% python3 -q
>>> import numpy as np
>>> from numpy import linalg as LA
>>> np.set_printoptions(precision=2, suppress=True, linewidth=140)
>>> rd = lambda a: np.round(a, 2) + 0
>>> rng = np.random.default_rng(115357)
>>> theta = rng.uniform(0, 2 * np.pi, 12)
>>> O, _ = LA.qr(np.array([[-0.2, 0.1],
...     [-0.5, 0.2],
...     [-0.2, -1.5],
...     [-0.9, 1.5],
...     [-0.7, 0.8],
...     [-1.9, 0.2]]))
>>> M = 3 * np.c_[np.cos(theta), np.sin(theta)] @ O.T
>>> rd(M)
array([[ 0.06,  0.09, -2.21,  1.78,  0.86, -0.45],
       [-0.19, -0.42,  1.56, -2.01, -1.16, -0.99],
       [-0.18, -0.49, -1.7 ,  0.21, -0.19, -2.4 ],
       [-0.15, -0.44, -1.86,  0.43, -0.06, -2.26],
       [ 0.23,  0.61,  1.1 ,  0.48,  0.57,  2.61],
       [-0.24, -0.56,  0.97, -1.86, -1.17, -1.69],
       [-0.24, -0.58,  0.83, -1.81, -1.16, -1.82],
       [ 0.18,  0.49,  1.72, -0.22,  0.18,  2.39],
       [ 0.26,  0.65,  0.14,  1.26,  0.95,  2.44],
       [ 0.25,  0.63,  0.84,  0.71,  0.69,  2.62],
       [ 0.12,  0.24, -2.01,  1.95,  1.03,  0.16],
       [-0.18, -0.4 ,  1.63, -2.01, -1.15, -0.89]])
>>> rd(np.trace(LA.pinv(M) @ M))
np.float64(2.0)
>>> np.unique(M.round(6), axis=0).shape
(12, 6)
>>> np.allclose(M[:-1].T @ LA.lstsq(M[:-1].T, M[-1])[0], M[-1])
True
>>> LA.lstsq(M[:-1].T, M[-1])[2]
np.int32(2)
>>> rd(M @ LA.pinv(M) @ M)
array([[ 0.06,  0.09, -2.21,  1.78,  0.86, -0.45],
       [-0.19, -0.42,  1.56, -2.01, -1.16, -0.99],
       [-0.18, -0.49, -1.7 ,  0.21, -0.19, -2.4 ],
       [-0.15, -0.44, -1.86,  0.43, -0.06, -2.26],
       [ 0.23,  0.61,  1.1 ,  0.48,  0.57,  2.61],
       [-0.24, -0.56,  0.97, -1.86, -1.17, -1.69],
       [-0.24, -0.58,  0.83, -1.81, -1.16, -1.82],
       [ 0.18,  0.49,  1.72, -0.22,  0.18,  2.39],
       [ 0.26,  0.65,  0.14,  1.26,  0.95,  2.44],
       [ 0.25,  0.63,  0.84,  0.71,  0.69,  2.62],
       [ 0.12,  0.24, -2.01,  1.95,  1.03,  0.16],
       [-0.18, -0.4 ,  1.63, -2.01, -1.15, -0.89]])
